>>> import numpy as np
>>> np.set_printoptions(precision=2, suppress=True, linewidth=120, floatmode="fixed")
>>> data = np.loadtxt("m.csv", delimiter=",")
>>> print(data)
[[0.00 0.00 0.00 0.00]
 [0.00 0.00 0.00 2.00]
 [0.00 2.00 0.00 0.00]
 [3.00 0.00 0.00 0.00]]
>>> # rank 3
>>> print(data @ np.linalg.pinv(data) @ data)
[[0.00 0.00 0.00 0.00]
 [0.00 0.00 0.00 2.00]
 [0.00 2.00 0.00 0.00]
 [3.00 0.00 0.00 0.00]]
>>> print(np.allclose(data[:-1].T @ np.linalg.lstsq(data[:-1].T, data[-1])[0], data[-1]))
False
>>> P = np.triu(np.array([[1, 3, -2, 0], [3, 2, -2, 2], [-2, 1, 0, 0], [2, 1, -2, 0]]), 1) + np.eye(4)
>>> A2 = P @ data @ np.linalg.inv(P)
>>> print(np.trace(A2), np.trace(data))
0.0 0.0
>>> print(np.linalg.matrix_rank(A2))
3
>>> print(P @ data - data @ P)
[[ 0.00 -4.00  0.00  6.00]
 [ 6.00 -4.00  0.00  0.00]
 [ 0.00  0.00  4.00 -4.00]
 [ 0.00 -9.00  6.00  0.00]]
>>> print(np.trace(data))
0.0
>>> print((data - data.T) / 2)
[[ 0.00  0.00  0.00 -1.50]
 [ 0.00  0.00 -1.00  1.00]
 [ 0.00  1.00  0.00  0.00]
 [ 1.50 -1.00  0.00  0.00]]
>>> print(data @ data)
[[0.00 0.00 0.00 0.00]
 [6.00 0.00 0.00 0.00]
 [0.00 0.00 0.00 4.00]
 [0.00 0.00 0.00 0.00]]
>>> print(np.allclose(data @ data.T, data.T @ data))
False
>>> print(np.allclose(data, data.T))
False
>>> print(np.linalg.matrix_power(data, 3))
[[ 0.00  0.00  0.00  0.00]
 [ 0.00  0.00  0.00  0.00]
 [12.00  0.00  0.00  0.00]
 [ 0.00  0.00  0.00  0.00]]
